>>> import numpy as np
>>> np.set_printoptions(suppress=True, linewidth=140)
>>> rnd = lambda a: np.round(a, 1) + 0
>>> m1 = np.load("run11.npy")
>>> print(m1)
[[-114    6    7   -3]
 [  -9  157    8    0]
 [   9    1  -93    8]
 [   8    7   -4  -25]]
>>> x0 = np.array([0, -1, 1, 2])
>>> print(np.sign((m1 @ x0).round(6)))
[-1 -1 -1 -1]
>>> m1 @ np.eye(4)[3]
array([ -3.,   0.,   8., -25.])
>>> np.einsum("ij,j->i", m1, x0)
array([  -5, -149,  -78,  -61])
>>> m1 @ np.ones(4)
array([-104.,  156.,  -75.,  -14.])
>>> print(m1 @ x0)
[  -5 -149  -78  -61]
>>> w, vecs = np.linalg.eig(m1)
>>> print(rnd(np.sort(np.linalg.eigvals(m1 @ m1))))
[  660.9  8140.6 13437.1 24602.4]
>>> rnd(m1 @ vecs[:, 0] - w[0] * vecs[:, 0])
array([0., 0., 0., 0.])
>>> rnd(np.sort(np.linalg.eigvals(m1.T)))
array([-115.9,  -90.2,  -25.7,  156.9])
>>> rnd(np.sort(np.linalg.eigvals(np.linalg.inv(m1))))
array([0., 0., 0., 0.])
>>> M2 = m1[0, 0] * m1[1:] - np.outer(m1[1:, 0], m1[0])
>>> M2
array([[     0, -17844,   -849,    -27],
       [     0,   -168,  10539,   -885],
       [     0,   -846,    400,   2874]])
>>> print(rnd(m1[:, 0] / m1[0, 0]))
[ 1.   0.1 -0.1 -0.1]
>>> F = np.load("dump.npy")
>>> F
array([[-2.,  2., -2.,  0.,  0.],
       [-2., -2.,  1.,  0.,  0.],
       [ 2.,  2.,  1.,  0.,  0.],
       [ 0.,  0.,  0.,  0.,  1.],
       [ 0.,  0.,  0.,  2.,  5.]])
>>> Q = F.astype(float).copy()
>>> for j in range(5):
...     Q[:, j] -= Q[:, :j] @ (Q[:, :j].T @ Q[:, j])
...     Q[:, j] /= np.linalg.norm(Q[:, j])
... 
>>> rnd(Q)
array([[-0.6,  0.8,  0. ,  0. ,  0. ],
       [-0.6, -0.4,  0.7,  0. ,  0. ],
       [ 0.6,  0.4,  0.7,  0. ,  0. ],
       [ 0. ,  0. ,  0. ,  0. ,  1. ],
       [ 0. ,  0. ,  0. ,  1. ,  0. ]])
>>> rnd(Q.T @ Q)
array([[1., 0., 0., 0., 0.],
       [0., 1., 0., 0., 0.],
       [0., 0., 1., 0., 0.],
       [0., 0., 0., 1., 0.],
       [0., 0., 0., 0., 1.]])
>>> M = np.load("x.npy")
>>> M
array([[-1., -2.,  0., -2., -2., -2., -2.],
       [-2., -1.,  0., -2., -2., -2., -2.],
       [ 0.,  0., -1.,  0.,  0.,  0.,  0.],
       [-2., -2.,  0., -1., -2., -2., -2.],
       [-2., -2.,  0., -2., -1., -2., -2.],
       [-2., -2.,  0., -2., -2., -1., -2.],
       [-2., -2.,  0., -2., -2., -2., -1.]])
>>> # equal to its transpose
>>> print(M - M[0])
[[ 0.  0.  0.  0.  0.  0.  0.]
 [-1.  1.  0.  0.  0.  0.  0.]
 [ 1.  2. -1.  2.  2.  2.  2.]
 [-1.  0.  0.  1.  0.  0.  0.]
 [-1.  0.  0.  0.  1.  0.  0.]
 [-1.  0.  0.  0.  0.  1.  0.]
 [-1.  0.  0.  0.  0.  0.  1.]]
>>> np.unravel_index(np.abs(M).argmax(), M.shape)
(np.int64(0), np.int64(1))
>>> np.abs(M).max()
np.float64(2.0)
>>> rnd(np.linalg.svd(M, compute_uv=False))
array([11.,  1.,  1.,  1.,  1.,  1.,  1.])
>>> print(M.sum(axis=1))
[-11. -11.  -1. -11. -11. -11. -11.]
>>> print(np.count_nonzero(M))
37
>>> print(M.shape)
(7, 7)
>>> rnd(np.linalg.norm(M))
np.float64(11.3)
>>> np.linalg.matrix_rank(M)
np.int64(7)
>>> U, sigma, vt = np.linalg.svd(M)
>>> np.argmax(sigma[:-1] / (sigma[1:] + 1e-6)) + 1
np.int64(1)
>>> rnd(sigma)
array([11.,  1.,  1.,  1.,  1.,  1.,  1.])
>>> M2 = U[:, :1] @ np.diag(sigma[:1]) @ vt[:1]
>>> rnd(np.linalg.norm(M - M2, 2)), sigma[1]
(np.float64(1.0), np.float64(1.0))
>>> print(np.abs(M - M2).max())
1.0
>>> print(rnd(np.linalg.norm(M - M2) / np.linalg.norm(M)))
0.2
>>> np.allclose(M, M.T)
True
>>> print(np.allclose(M @ M.T, M.T @ M))
True
>>> rnd(np.linalg.matrix_power(M, 2))
array([[21., 20.,  0., 20., 20., 20., 20.],
       [20., 21.,  0., 20., 20., 20., 20.],
       [ 0.,  0.,  1.,  0.,  0.,  0.,  0.],
       [20., 20.,  0., 21., 20., 20., 20.],
       [20., 20.,  0., 20., 21., 20., 20.],
       [20., 20.,  0., 20., 20., 21., 20.],
       [20., 20.,  0., 20., 20., 20., 21.]])
>>> M @ M
array([[21., 20.,  0., 20., 20., 20., 20.],
       [20., 21.,  0., 20., 20., 20., 20.],
       [ 0.,  0.,  1.,  0.,  0.,  0.,  0.],
       [20., 20.,  0., 21., 20., 20., 20.],
       [20., 20.,  0., 20., 21., 20., 20.],
       [20., 20.,  0., 20., 20., 21., 20.],
       [20., 20.,  0., 20., 20., 20., 21.]])
>>> np.trace(M)
np.float64(-7.0)
>>> rnd(np.sort(np.abs(np.linalg.eigvals(M))))
array([ 1.,  1.,  1.,  1.,  1.,  1., 11.])
>>> w, vecs = np.linalg.eigh(M)
>>> x0 = np.array([0, 2, 0, 2, 1, 2, 1])
>>> rnd(vecs * np.abs(w) @ vecs.T)
array([[2.7, 1.7, 0. , 1.7, 1.7, 1.7, 1.7],
       [1.7, 2.7, 0. , 1.7, 1.7, 1.7, 1.7],
       [0. , 0. , 1. , 0. , 0. , 0. , 0. ],
       [1.7, 1.7, 0. , 2.7, 1.7, 1.7, 1.7],
       [1.7, 1.7, 0. , 1.7, 2.7, 1.7, 1.7],
       [1.7, 1.7, 0. , 1.7, 1.7, 2.7, 1.7],
       [1.7, 1.7, 0. , 1.7, 1.7, 1.7, 2.7]])
>>> rnd(np.linalg.eigvalsh(M[1:, 1:]))
array([-9., -1.,  1.,  1.,  1.,  1.])
>>> np.abs(M).sum(axis=1).max(), rnd(np.abs(w).max())
(np.float64(11.0), np.float64(11.0))
>>> w, vecs = np.linalg.eigh(M)
>>> rnd(vecs @ np.diag(w) @ vecs.T)
array([[-1., -2.,  0., -2., -2., -2., -2.],
       [-2., -1.,  0., -2., -2., -2., -2.],
       [ 0.,  0., -1.,  0.,  0.,  0.,  0.],
       [-2., -2.,  0., -1., -2., -2., -2.],
       [-2., -2.,  0., -2., -1., -2., -2.],
       [-2., -2.,  0., -2., -2., -1., -2.],
       [-2., -2.,  0., -2., -2., -2., -1.]])
>>> rnd(w.sum()), np.trace(M)
(np.float64(-7.0), np.float64(-7.0))
>>> print(rnd(vecs.T @ M @ vecs))
[[-11.   0.   0.   0.   0.   0.   0.]
 [  0.  -1.   0.   0.   0.   0.   0.]
 [  0.   0.   1.   0.   0.   0.   0.]
 [  0.   0.   0.   1.   0.   0.   0.]
 [  0.   0.   0.   0.   1.   0.   0.]
 [  0.   0.   0.   0.   0.   1.   0.]
 [  0.   0.   0.   0.   0.   0.   1.]]
>>> K = np.load("layer0.npy")
>>> K
array([[-2, -4, -1, -5, -2],
       [-2, -4, -1, -5, -2],
       [-1, -3,  0, -4, -1],
       [ 6,  4,  7,  3,  6]])
>>> f = np.array([1, -1])
>>> np.array([np.convolve(row, f, "same") for row in K])
array([[-2, -2,  3, -4,  3],
       [-2, -2,  3, -4,  3],
       [-1, -2,  3, -4,  3],
       [ 6, -2,  3, -4,  3]])
>>> np.correlate(K[3], K[0], "full")
array([-12, -38, -40, -69, -62, -69, -32, -30, -12])
>>> print(np.polyval(f, K[3]))
[5 3 6 2 5]
>>> K.sum(axis=1)
array([-14, -14,  -9,  26])
>>> rnd(np.linalg.svd(K, compute_uv=False))
array([15.2,  6.5,  0. ,  0. ])
>>> K[4]
Traceback (most recent call last):
  File "<python-input-67>", line 1, in <module>
    K[4]
    ~^^^
IndexError: index 4 is out of bounds for axis 0 with size 4
>>> K.sum(axis=0)
array([  1,  -7,   5, -11,   1])
>>> K - K[0]
array([[0, 0, 0, 0, 0],
       [0, 0, 0, 0, 0],
       [1, 1, 1, 1, 1],
       [8, 8, 8, 8, 8]])
>>> rank = np.linalg.matrix_rank(K)
>>> rank
np.int64(2)
>>> N = np.linalg.svd(K)[2][rank:].T
>>> np.linalg.matrix_rank(K.T @ K), np.linalg.matrix_rank(K @ K.T)
(np.int64(2), np.int64(2))
>>> np.allclose(K @ N, 0)
True
>>> [int(np.linalg.matrix_rank(K[:, :j + 1])) for j in range(5)]
[1, 2, 2, 2, 2]
>>> rnd(N @ N.T)
array([[ 0.7, -0.1, -0.3,  0. , -0.3],
       [-0.1,  0.7,  0. , -0.4, -0.1],
       [-0.3,  0. ,  0.5,  0.2, -0.3],
       [ 0. , -0.4,  0.2,  0.4,  0. ],
       [-0.3, -0.1, -0.3,  0. ,  0.7]])
>>> rnd(K @ N)
array([[0., 0., 0.],
       [0., 0., 0.],
       [0., 0., 0.],
       [0., 0., 0.]])
>>> N.shape
(5, 3)
>>> U, sigma, vt = np.linalg.svd(K)
>>> vecs = vt[:(sigma > 1e-8).sum()]
>>> rng = np.random.default_rng(798981)
>>> x0 = K[1] + 5 * K[3] + rng.integers(2) * np.eye(5)[0]
>>> x0
array([29., 16., 34., 10., 28.])
>>> print(rnd(np.diag(vecs.T @ vecs)))
[0.3 0.3 0.5 0.6 0.3]
>>> rnd(vecs.T @ vecs)
array([[ 0.3,  0.1,  0.3,  0. ,  0.3],
       [ 0.1,  0.3,  0. ,  0.4,  0.1],
       [ 0.3,  0. ,  0.5, -0.2,  0.3],
       [ 0. ,  0.4, -0.2,  0.6,  0. ],
       [ 0.3,  0.1,  0.3,  0. ,  0.3]])
>>> M2 = K / np.sqrt((K ** 2).mean(axis=1, keepdims=True))
>>> np.linalg.matrix_rank(K - K.mean(axis=1, keepdims=True))
np.int64(1)
>>> print(rnd(np.linalg.norm(M2, axis=1)))
[2.2 2.2 2.2 2.2]
>>> rnd(K - K.mean(axis=1, keepdims=True))
array([[ 0.8, -1.2,  1.8, -2.2,  0.8],
       [ 0.8, -1.2,  1.8, -2.2,  0.8],
       [ 0.8, -1.2,  1.8, -2.2,  0.8],
       [ 0.8, -1.2,  1.8, -2.2,  0.8]])
>>> E = np.load("a.npy")
>>> E
array([[ 2,  2,  2, -3,  2, -1],
       [-1,  2,  2,  2, -3,  2],
       [ 2, -1,  2,  2,  2, -3],
       [-3,  2, -1,  2,  2,  2],
       [ 2, -3,  2, -1,  2,  2],
       [ 2,  2, -3,  2, -1,  2]])
>>> x0 = np.array([7, 9, 5, 7, 9, 1])
>>> print(E @ x0)
[38 10 44 26 10 24]
>>> E @ (2 * x0)
array([76, 20, 88, 52, 20, 48])
>>> np.einsum("ij,j->i", E, x0)
array([38, 10, 44, 26, 10, 24])
>>> np.linalg.norm(E @ x0) <= np.linalg.norm(E, 2) * np.linalg.norm(x0) + 1e-9
np.True_
>>> rnd(np.linalg.norm(E, axis=1))
array([5.1, 5.1, 5.1, 5.1, 5.1, 5.1])
>>> rnd(np.linalg.norm(E[5] - E[2]))
np.float64(8.2)
>>> rnd(np.linalg.norm(E[5], 1)), rnd(np.linalg.norm(E[5], np.inf))
(np.float64(12.0), np.float64(3.0))
>>> rnd(np.linalg.norm(E) ** 2 / np.linalg.norm(E, 2) ** 2)
np.float64(2.4)
>>> rnd(np.linalg.norm(E, axis=0))
array([5.1, 5.1, 5.1, 5.1, 5.1, 5.1])
>>> W0 = np.load("test16.npy")
>>> W0
array([[1, 0, 0],
       [0, 1, 0],
       [2, 0, 1]])
>>> # triangular, det is the product of the diagonal
>>> M2 = np.linalg.inv(m1)
>>> (np.abs(M2) > 1e-9).astype(int)
array([[1, 1, 1, 1],
       [1, 1, 1, 1],
       [1, 1, 1, 1],
       [1, 1, 1, 1]])
>>> feats = np.load("w.npy")
>>> feats
array([[0, 0, 0, 1, 1, 1],
       [0, 0, 0, 0, 0, 0],
       [0, 0, 0, 0, 1, 0],
       [1, 0, 0, 0, 1, 0],
       [1, 0, 1, 1, 0, 0],
       [1, 0, 0, 0, 0, 0]])
>>> # symmetric
>>> idx = rng.permutation(6)
>>> idx
array([3, 2, 5, 1, 0, 4])
>>> M2 = feats[idx][:, idx]
>>> M2
array([[0, 0, 0, 0, 1, 1],
       [0, 0, 0, 0, 0, 1],
       [0, 0, 0, 0, 1, 0],
       [0, 0, 0, 0, 0, 0],
       [1, 0, 1, 0, 0, 1],
       [1, 1, 0, 0, 1, 0]])
>>> np.diag(M2)
array([0, 0, 0, 0, 0, 0])
>>> np.unravel_index(np.abs(feats).argmax(), feats.shape)
(np.int64(0), np.int64(3))
>>> np.diff(feats, axis=0)
array([[ 0,  0,  0, -1, -1, -1],
       [ 0,  0,  0,  0,  1,  0],
       [ 1,  0,  0,  0,  0,  0],
       [ 0,  0,  1,  1, -1,  0],
       [ 0,  0, -1, -1,  0,  0]])
>>> feats.sum(axis=1)
array([3, 0, 1, 2, 3, 1])
>>> print(rnd(np.linalg.norm(feats)))
3.2
>>> feats.shape
(6, 6)
>>> print(rnd(np.linalg.svd(feats, compute_uv=False)))
[2.3 1.6 1.3 0.6 0.  0. ]
>>> print(np.linalg.matrix_rank(feats))
4
>>> feats @ feats
array([[3, 0, 1, 1, 1, 0],
       [0, 0, 0, 0, 0, 0],
       [1, 0, 1, 1, 0, 0],
       [1, 0, 1, 2, 1, 1],
       [1, 0, 0, 1, 3, 1],
       [0, 0, 0, 1, 1, 1]])
>>> low = np.diag(feats.sum(axis=1)) - feats
>>> round(np.linalg.det(low[1:, 1:]))
0
>>> print(low)
[[ 3  0  0 -1 -1 -1]
 [ 0  0  0  0  0  0]
 [ 0  0  1  0 -1  0]
 [-1  0  0  2 -1  0]
 [-1  0 -1 -1  3  0]
 [-1  0  0  0  0  1]]
>>> np.linalg.matrix_rank(low)
np.int64(4)
>>> (np.linalg.eigvalsh(low) < 1e-8).sum()
np.int64(2)
